$ ipython --no-banner

In [1]: import numpy as np

In [2]: np.set_printoptions(precision=3, suppress=True, linewidth=140)

In [3]: def rd(a):
   ...:     return np.round(a, 3) + 0
   ...: 

In [4]: q, _ = np.linalg.qr(np.array([[-0.8], [0.2], [-0.3], [1.1], [2.0], [-2.4], [-0.3]]))

In [5]: K = q @ q.T

In [6]: print(rd(K))
[[ 0.054 -0.014  0.02  -0.074 -0.135  0.162  0.02 ]
 [-0.014  0.003 -0.005  0.019  0.034 -0.041 -0.005]
 [ 0.02  -0.005  0.008 -0.028 -0.051  0.061  0.008]
 [-0.074  0.019 -0.028  0.102  0.186 -0.223 -0.028]
 [-0.135  0.034 -0.051  0.186  0.338 -0.406 -0.051]
 [ 0.162 -0.041  0.061 -0.223 -0.406  0.487  0.061]
 [ 0.02  -0.005  0.008 -0.028 -0.051  0.061  0.008]]

In [7]: x0 = np.array([-2, 3, 1, -3, 3, 1, 3])

In [8]: print(rd((x0 - K @ x0) @ (K @ x0)))
0.0

In [9]: print(rd(K @ K @ x0))
[-0.088  0.022 -0.033  0.121  0.22  -0.264 -0.033]

In [10]: print(rd(K @ x0))
[-0.088  0.022 -0.033  0.121  0.22  -0.264 -0.033]

In [11]: F = np.load("layer11.npy")

In [12]: print(F)
[[ 18. -36.  20.   8.   8.  24.  28. -20.  36.]
 [-36.  83. -45. -18. -18. -54. -63.  45. -81.]
 [ 20. -45.  27.  10.  10.  30.  35. -25.  45.]
 [  8. -18.  10.   6.   4.  12.  14. -10.  18.]
 [  8. -18.  10.   4.   6.  12.  14. -10.  18.]
 [ 24. -54.  30.  12.  12.  38.  42. -30.  54.]
 [ 28. -63.  35.  14.  14.  42.  51. -35.  63.]
 [-20.  45. -25. -10. -10. -30. -35.  27. -45.]
 [ 36. -81.  45.  18.  18.  54.  63. -45.  83.]]

In [13]: w, V = np.linalg.eigh(F)

In [14]: print(rd(np.linalg.eigvalsh(F + 4 * np.eye(9))))
[  6.   6.   6.   6.   6.   6.   6.   6. 327.]

In [15]: print(rd(w))
[  2.   2.   2.   2.   2.   2.   2.   2. 323.]

In [16]: print(rd(V @ np.diag(w) @ V.T))
[[ 18. -36.  20.   8.   8.  24.  28. -20.  36.]
 [-36.  83. -45. -18. -18. -54. -63.  45. -81.]
 [ 20. -45.  27.  10.  10.  30.  35. -25.  45.]
 [  8. -18.  10.   6.   4.  12.  14. -10.  18.]
 [  8. -18.  10.   4.   6.  12.  14. -10.  18.]
 [ 24. -54.  30.  12.  12.  38.  42. -30.  54.]
 [ 28. -63.  35.  14.  14.  42.  51. -35.  63.]
 [-20.  45. -25. -10. -10. -30. -35.  27. -45.]
 [ 36. -81.  45.  18.  18.  54.  63. -45.  83.]]

In [17]: print((w > 1e-8).sum(), (w < -1e-8).sum())
9 0

In [18]: x0 = np.array([0, -1, -1, 5, -3, -3, 1, 1, 1])

In [19]: y = F @ x0

In [20]: print(y)
[  4. -11.   3.  12.  -4.   0.   9.  -3.  11.]

In [21]: print(rd(np.linalg.solve(F, F[:, 5])))
[0. 0. 0. 0. 0. 1. 0. 0. 0.]

In [22]: q, Rm = np.linalg.qr(F)

In [23]: print(rd(np.abs(np.diag(Rm))))
[72.139  4.923  2.243  2.033  2.031  2.26   2.276  2.113  2.313]

In [24]: print(rd(abs(Rm[0, 0])), rd(np.linalg.norm(F[:, 0])))
72.139 72.139

In [25]: print(q.shape, Rm.shape)
(9, 9) (9, 9)

In [26]: rng = np.random.default_rng(63925)

In [27]: idx = rng.permutation(9)

In [28]: print(idx)
[4 2 8 6 0 5 7 1 3]

In [29]: B = F[idx][:, idx]

In [30]: print(B)
[[  6.  10.  18.  14.   8.  12. -10. -18.   4.]
 [ 10.  27.  45.  35.  20.  30. -25. -45.  10.]
 [ 18.  45.  83.  63.  36.  54. -45. -81.  18.]
 [ 14.  35.  63.  51.  28.  42. -35. -63.  14.]
 [  8.  20.  36.  28.  18.  24. -20. -36.   8.]
 [ 12.  30.  54.  42.  24.  38. -30. -54.  12.]
 [-10. -25. -45. -35. -20. -30.  27.  45. -10.]
 [-18. -45. -81. -63. -36. -54.  45.  83. -18.]
 [  4.  10.  18.  14.   8.  12. -10. -18.   6.]]

In [31]: print(np.trace(B))
339.0

In [32]: print(np.diag(B))
[ 6. 27. 83. 51. 18. 38. 27. 83.  6.]

In [33]: print(rd(np.linalg.det(F)))
82688.0

In [34]: print(rd(np.sort(np.abs(np.linalg.eigvals(F)))))
[  2.   2.   2.   2.   2.   2.   2.   2. 323.]

In [35]: print(np.trace(F))
339.0

In [36]: m1 = np.load("m.npy")

In [37]: print(m1)
[[ 0.  2.  0.  0.  2.  1.  0. -1.  0.]
 [ 2.  0.  3.  3.  0.  1. -2.  1.  2.]
 [ 3.  3.  0.  3.  2.  0.  0.  2.  0.]
 [ 2.  3.  1.  2.  0.  2. -2. -1. -1.]
 [ 1.  1.  0.  2.  3.  3.  1.  2.  2.]
 [ 2.  2.  1.  2.  2.  2.  0. -1.  2.]
 [ 0.  0.  0.  0.  0.  0.  1.  0.  3.]
 [ 0.  0.  0.  0.  0.  0.  3.  1.  1.]
 [ 0.  0.  0.  0.  0.  0.  3.  1.  2.]]

In [38]: print(m1 - m1[0])
[[ 0.  0.  0.  0.  0.  0.  0.  0.  0.]
 [ 2. -2.  3.  3. -2.  0. -2.  2.  2.]
 [ 3.  1.  0.  3.  0. -1.  0.  3.  0.]
 [ 2.  1.  1.  2. -2.  1. -2.  0. -1.]
 [ 1. -1.  0.  2.  1.  2.  1.  3.  2.]
 [ 2.  0.  1.  2.  0.  1.  0.  0.  2.]
 [ 0. -2.  0.  0. -2. -1.  1.  1.  3.]
 [ 0. -2.  0.  0. -2. -1.  3.  2.  1.]
 [ 0. -2.  0.  0. -2. -1.  3.  2.  2.]]

In [39]: print(m1.sum(axis=1))
[ 4. 10. 13.  6. 15. 12.  4.  5.  6.]

In [40]: print(rd(np.linalg.norm(m1)))
14.107

In [41]: print(np.linalg.matrix_rank(m1))
9

In [42]: print(np.abs(m1).max())
3.0
